In [1]: import numpy as np

In [2]: np.set_printoptions(precision=2, suppress=True, linewidth=160)

In [3]: def tidy(a):
   ...:     return np.round(a, 2) + 0
   ...: 

In [4]: m1 = np.array([[-1.1, 1.2, -0.1],
   ...:     [1.7, -2.3, -1.0],
   ...:     [1.1, 0.9, 0.7],
   ...:     [-1.5, 0.7, 0.8],
   ...:     [-0.5, 2.0, -0.5],
   ...:     [0.0, -0.2, -0.6]])

In [5]: m1
Out[5]: 
array([[-1.1,  1.2, -0.1],
       [ 1.7, -2.3, -1. ],
       [ 1.1,  0.9,  0.7],
       [-1.5,  0.7,  0.8],
       [-0.5,  2. , -0.5],
       [ 0. , -0.2, -0.6]])

In [6]: x = np.array([2, 1, 3])

In [7]: y = m1 @ x

In [8]: tidy(np.linalg.solve(m1.T @ m1, m1.T @ y))
Out[8]: array([2., 1., 3.])

In [9]: tidy(np.linalg.lstsq(m1, y)[0])
Out[9]: array([2., 1., 3.])

In [10]: print(tidy(np.linalg.pinv(m1) @ m1))
[[1. 0. 0.]
 [0. 1. 0.]
 [0. 0. 1.]]

In [11]: tidy(y)
Out[11]: array([-1.3, -1.9,  5.2,  0.1, -0.5, -2. ])

In [12]: rng = np.random.default_rng(32023)

In [13]: y = y + 0.02 * rng.normal(size=6)

In [14]: tidy(y)
Out[14]: array([-1.29, -1.94,  5.19,  0.1 , -0.49, -1.98])

In [15]: beta, *_ = np.linalg.lstsq(m1, y)

In [16]: [round(float(np.linalg.norm(np.linalg.solve(m1.T @ m1 + lam * np.eye(3), m1.T @ y))), 2) for lam in (0, 1, 10, 100)]
Out[16]: [3.74, 2.66, 0.78, 0.1]

In [17]: tidy(np.linalg.norm(y - m1 @ beta))
Out[17]: np.float64(0.03)

In [18]: tidy(beta)
Out[18]: array([1.99, 1.01, 3.  ])

In [19]: lab = rng.permutation(3)

In [20]: other = m1[:, lab] * rng.choice([-1, 1], 3)

In [21]: other
Out[21]: 
array([[-0.1,  1.1,  1.2],
       [-1. , -1.7, -2.3],
       [ 0.7, -1.1,  0.9],
       [ 0.8,  1.5,  0.7],
       [-0.5,  0.5,  2. ],
       [-0.6, -0. , -0.2]])

In [22]: U, _, vt = np.linalg.svd(m1.T @ other)

In [23]: lab
Out[23]: array([2, 0, 1])

In [24]: other = m1 / np.linalg.norm(m1, axis=1, keepdims=True)

In [25]: G = other @ other.T

In [26]: tidy(G[0])
Out[26]: array([ 1.  , -0.92, -0.08,  0.8 ,  0.87, -0.17])

In [27]: (G - 2 * np.eye(6)).round(6).argmax(axis=1)
Out[27]: array([4, 5, 4, 0, 0, 1])

In [28]: (np.abs(G) > 0.9).astype(int)
Out[28]: 
array([[1, 1, 0, 0, 0, 0],
       [1, 1, 0, 0, 0, 0],
       [0, 0, 1, 0, 0, 0],
       [0, 0, 0, 1, 0, 0],
       [0, 0, 0, 0, 1, 0],
       [0, 0, 0, 0, 0, 1]])

In [29]: print(tidy(np.degrees(np.arccos(np.clip(G[0, 2], -1, 1)))))
94.44

In [30]: tidy(G)
Out[30]: 
array([[ 1.  , -0.92, -0.08,  0.8 ,  0.87, -0.17],
       [-0.92,  1.  , -0.19, -0.89, -0.77,  0.55],
       [-0.08, -0.19,  1.  , -0.16,  0.27, -0.6 ],
       [ 0.8 , -0.89, -0.16,  1.  ,  0.45, -0.53],
       [ 0.87, -0.77,  0.27,  0.45,  1.  , -0.07],
       [-0.17,  0.55, -0.6 , -0.53, -0.07,  1.  ]])

In [31]: other = m1 + rng.integers(-2, 3, (6, 1)) @ rng.integers(-2, 3, (1, 3))

In [32]: tidy(other)
Out[32]: 
array([[-1.1,  5.2, -4.1],
       [ 1.7,  1.7, -5. ],
       [ 1.1, -3.1,  4.7],
       [-1.5, -3.3,  4.8],
       [-0.5,  2. , -0.5],
       [ 0. , -4.2,  3.4]])

In [33]: np.linalg.matrix_rank(other - m1, tol=1e-8)
Out[33]: np.int64(1)

In [34]: tidy(other - m1)
Out[34]: 
array([[ 0.,  4., -4.],
       [ 0.,  4., -4.],
       [ 0., -4.,  4.],
       [ 0., -4.,  4.],
       [ 0.,  0.,  0.],
       [ 0., -4.,  4.]])

In [35]: tidy(np.linalg.svd(other - m1, compute_uv=False))
Out[35]: array([12.65,  0.  ,  0.  ])

In [36]: np.abs(other - m1).sum(axis=1)
Out[36]: array([8., 8., 8., 8., 0., 8.])

In [37]: data = np.array([[2, 0, 0, 0, 0, 0],
    ...:     [3, 2, 0, 0, 0, 0],
    ...:     [3, 0, 2, 0, 0, 0],
    ...:     [1, 0, 1, 2, 0, 0],
    ...:     [0, 3, 1, 0, 2, 0],
    ...:     [2, 1, 0, 3, 1, 0]])

In [38]: u = np.array([0, 2, 3])

In [39]: np.cross(data[2, :3], data[0, :3])
Out[39]: array([0, 4, 0])

In [40]: np.polyval(u, data[2])
Out[40]: array([9, 3, 7, 3, 3, 3])

In [41]: np.array([np.convolve(row, u, "same") for row in data])
Out[41]: 
array([[ 4,  6,  0,  0,  0,  0],
       [ 6, 13,  6,  0,  0,  0],
       [ 6,  9,  4,  6,  0,  0],
       [ 2,  3,  2,  7,  6,  0],
       [ 0,  6, 11,  3,  4,  6],
       [ 4,  8,  3,  6, 11,  3]])

In [42]: np.correlate(data[2], data[0], "full")
Out[42]: array([0, 0, 0, 0, 0, 6, 0, 4, 0, 0, 0])

In [43]: other = np.c_[m1[:, :1] @ np.array([[1]]), np.array([-5, 0, 0, -2, -4, -4])]

In [44]: other
Out[44]: 
array([[-1.1, -5. ],
       [ 1.7,  0. ],
       [ 1.1,  0. ],
       [-1.5, -2. ],
       [-0.5, -4. ],
       [ 0. , -4. ]])

In [45]: np.linalg.matrix_rank(other)
Out[45]: np.int64(2)

In [46]: tidy(np.linalg.norm(other - m1 @ np.linalg.lstsq(m1, other)[0], axis=0))
Out[46]: array([0.  , 4.64])

In [47]: print(tidy(np.linalg.lstsq(m1, other[:, 0])[0]))
[1. 0. 0.]

In [48]: tidy(np.linalg.norm(np.linalg.qr(m1)[0].T @ other, axis=0) ** 2 / ((other ** 2).sum(axis=0) + 1e-12))
Out[48]: array([1.  , 0.65])

In [49]: U, sv, vt = np.linalg.svd(data)

In [50]: V = vt[:(sv > 1e-8).sum()]

In [51]: x = data[1] + -3 * data[0] + rng.integers(2) * np.eye(6)[3]

In [52]: x
Out[52]: array([-3.,  2.,  0.,  1.,  0.,  0.])

In [53]: tidy(np.linalg.norm(x - V.T @ V @ x))
Out[53]: np.float64(0.0)

In [54]: tidy(np.diag(V.T @ V))
Out[54]: array([1., 1., 1., 1., 1., 0.])

In [55]: np.allclose(data[:-1].T @ np.linalg.lstsq(data[:-1].T, data[-1])[0], data[-1])
Out[55]: True

In [56]: np.linalg.lstsq(data[:-1].T, data[-1])[2]
Out[56]: np.int32(5)

In [57]: tidy(np.trace(np.linalg.pinv(data) @ data))
Out[57]: np.float64(5.0)

In [58]: np.unique(data.round(6), axis=0).shape
Out[58]: (6, 6)

In [59]: J = np.loadtxt("case17.csv", delimiter=",")

In [60]: print(J)
[[0. 0. 0. 2. 6. 4.]
 [0. 0. 0. 0. 6. 6.]
 [0. 0. 0. 4. 0. 2.]
 [1. 3. 2. 3. 9. 6.]
 [0. 3. 3. 0. 9. 9.]
 [2. 0. 1. 6. 0. 3.]]

In [61]: x = np.array([-1, -1, 0, 4, 0, 1])

In [62]: y = J @ x

In [63]: print(y)
[12.  6. 18. 14.  6. 25.]

In [64]: tidy(np.linalg.solve(J.T, J[5]))
Out[64]: array([0., 0., 0., 0., 0., 1.])

In [65]: tidy(np.linalg.solve(J, J[:, 4]))
Out[65]: array([0., 0., 0., 0., 1., 0.])

In [66]: tidy(np.linalg.solve(J, 5 * y))
Out[66]: array([-5., -5.,  0., 20.,  0.,  5.])

In [67]: tidy(np.linalg.solve(J, y))
Out[67]: array([-1., -1.,  0.,  4.,  0.,  1.])

In [68]: np.diff(J, axis=0)
Out[68]: 
array([[ 0.,  0.,  0., -2.,  0.,  2.],
       [ 0.,  0.,  0.,  4., -6., -4.],
       [ 1.,  3.,  2., -1.,  9.,  4.],
       [-1.,  0.,  1., -3.,  0.,  3.],
       [ 2., -3., -2.,  6., -9., -6.]])

In [69]: print(np.linalg.matrix_rank(J))
6

In [70]: J[6]
---------------------------------------------------------------------------
IndexError                                Traceback (most recent call last)
Cell In[70], line 1
----> 1 J[6]

IndexError: index 6 is out of bounds for axis 0 with size 6

In [71]: J - J[0]
Out[71]: 
array([[ 0.,  0.,  0.,  0.,  0.,  0.],
       [ 0.,  0.,  0., -2.,  0.,  2.],
       [ 0.,  0.,  0.,  2., -6., -2.],
       [ 1.,  3.,  2.,  1.,  3.,  2.],
       [ 0.,  3.,  3., -2.,  3.,  5.],
       [ 2.,  0.,  1.,  4., -6., -1.]])

In [72]: J.sum(axis=1)
Out[72]: array([12., 12.,  6., 24., 24., 12.])

In [73]: J.mean(axis=0)
Out[73]: array([0.5, 1. , 1. , 2.5, 5. , 5. ])

In [74]: W = np.array([[5, 1, 6, 7],
    ...:     [0, 0, 7, 2],
    ...:     [3, 9, 1, 3],
    ...:     [4, 8, 3, 8],
    ...:     [8, 4, 5, 8],
    ...:     [7, 1, 9, 5]])

In [75]: beta = np.array([1, 2, 2, 2])

In [76]: hid = np.maximum(J @ W + beta, 0)

In [77]: np.linalg.matrix_rank(hid)
Out[77]: np.int64(4)

In [78]: (hid > 0).astype(int)
Out[78]: 
array([[1, 1, 1, 1],
       [1, 1, 1, 1],
       [1, 1, 1, 1],
       [1, 1, 1, 1],
       [1, 1, 1, 1],
       [1, 1, 1, 1]])

In [79]: cent = np.array([[0, -1], [-1, 1], [0, 3], [-2, -1]])

In [80]: print((hid @ cent).round(6).argmax(axis=1))
[1 1 1 1 1 1]

In [81]: W @ cent
Out[81]: 
array([[-15,   7],
       [ -4,  19],
       [-15,   6],
       [-24,   5],
       [-20,   3],
       [-11,  16]])

In [82]: hid @ cent
Out[82]: 
array([[-218.,   97.],
       [-192.,  119.],
       [-124.,   57.],
       [-381.,  219.],
       [-342.,  251.],
       [-228.,  103.]])

In [83]: q, V = np.linalg.qr(m1[:, :2])[0], np.linalg.qr(m1[:, 2:])[0]

In [84]: sv = np.linalg.svd(q.T @ V, compute_uv=False)

In [85]: (sv > 0.9).sum()
Out[85]: np.int64(0)

In [86]: tidy(np.linalg.norm(q @ q.T - V @ V.T, 2))
Out[86]: np.float64(1.0)

In [87]: arr = np.abs(np.array([[1, -2, -1, 1, -2],
    ...:     [1, 2, -1, 2, 1],
    ...:     [2, 0, -2, 0, -2],
    ...:     [1, 2, 1, 2, 0],
    ...:     [0, -2, 1, 1, 1]])) + np.eye(5)

In [88]: arr = arr / arr.sum(axis=1, keepdims=True)

In [89]: tidy(arr)
Out[89]: 
array([[0.25, 0.25, 0.12, 0.12, 0.25],
       [0.12, 0.38, 0.12, 0.25, 0.12],
       [0.29, 0.  , 0.43, 0.  , 0.29],
       [0.14, 0.29, 0.14, 0.43, 0.  ],
       [0.  , 0.33, 0.17, 0.17, 0.33]])

In [90]: tidy(np.kron(np.eye(2, dtype=int), arr))
Out[90]: 
array([[0.25, 0.25, 0.12, 0.12, 0.25, 0.  , 0.  , 0.  , 0.  , 0.  ],
       [0.12, 0.38, 0.12, 0.25, 0.12, 0.  , 0.  , 0.  , 0.  , 0.  ],
       [0.29, 0.  , 0.43, 0.  , 0.29, 0.  , 0.  , 0.  , 0.  , 0.  ],
       [0.14, 0.29, 0.14, 0.43, 0.  , 0.  , 0.  , 0.  , 0.  , 0.  ],
       [0.  , 0.33, 0.17, 0.17, 0.33, 0.  , 0.  , 0.  , 0.  , 0.  ],
       [0.  , 0.  , 0.  , 0.  , 0.  , 0.25, 0.25, 0.12, 0.12, 0.25],
       [0.  , 0.  , 0.  , 0.  , 0.  , 0.12, 0.38, 0.12, 0.25, 0.12],
       [0.  , 0.  , 0.  , 0.  , 0.  , 0.29, 0.  , 0.43, 0.  , 0.29],
       [0.  , 0.  , 0.  , 0.  , 0.  , 0.14, 0.29, 0.14, 0.43, 0.  ],
       [0.  , 0.  , 0.  , 0.  , 0.  , 0.  , 0.33, 0.17, 0.17, 0.33]])

In [91]: tidy(np.einsum("ij,ji->", arr, arr))
Out[91]: np.float64(1.17)

In [92]: tidy(np.einsum("ii->", arr))
Out[92]: np.float64(1.82)

In [93]: P = np.triu(np.array([[0, 6, 1, 1, -9],
    ...:     [-1, -3, 3, -2, 6],
    ...:     [-5, -6, -1, -2, -1],
    ...:     [-4, 0, -9, -2, -6],
    ...:     [4, 9, -1, -6, 6]]), 1) + np.eye(5)

In [94]: other = P @ arr @ np.linalg.inv(P)

In [95]: tidy(np.poly(other))
Out[95]: array([ 1.  , -1.82,  1.06, -0.28,  0.04,  0.  ])

In [96]: tidy(np.trace(other)), tidy(np.trace(arr))
Out[96]: (np.float64(1.82), np.float64(1.82))

In [97]: np.linalg.matrix_rank(other)
Out[97]: np.int64(5)

In [98]: q, R = np.linalg.qr(arr)

In [99]: q.shape, R.shape
Out[99]: ((5, 5), (5, 5))

In [100]: print(tidy(np.trace(q @ q.T)))
5.0

In [101]: tidy(abs(R[0, 0])), tidy(np.linalg.norm(arr[:, 0]))
Out[101]: (np.float64(0.42), np.float64(0.42))

In [102]: print(tidy(q.T @ q))
[[1. 0. 0. 0. 0.]
 [0. 1. 0. 0. 0.]
 [0. 0. 1. 0. 0.]
 [0. 0. 0. 1. 0.]
 [0. 0. 0. 0. 1.]]

In [103]: M = np.array([[30.0, 20.0, 25.0, 5.0],
     ...:     [20.0, 21.0, 20.0, 4.0],
     ...:     [25.0, 20.0, 30.0, 5.0],
     ...:     [5.0, 4.0, 5.0, 6.0]])

In [104]: vals, V = np.linalg.eigh(M)

In [105]: np.unique(vals.round(6) + 0, return_counts=True)[1]
Out[105]: array([3, 1])

In [106]: tidy(np.abs(V[:, -1]))
Out[106]: array([0.61, 0.49, 0.61, 0.12])

In [107]: low = np.linalg.cholesky(M)

In [108]: tidy(np.diag(low) ** 2)
Out[108]: array([30.  ,  7.67,  7.72,  5.07])

In [109]: np.linalg.eigvalsh(M).min() > 0
Out[109]: np.True_

In [110]: tidy(M / np.sqrt(np.outer(np.diag(M), np.diag(M))))
Out[110]: 
array([[1.  , 0.8 , 0.83, 0.37],
       [0.8 , 1.  , 0.8 , 0.36],
       [0.83, 0.8 , 1.  , 0.37],
       [0.37, 0.36, 0.37, 1.  ]])
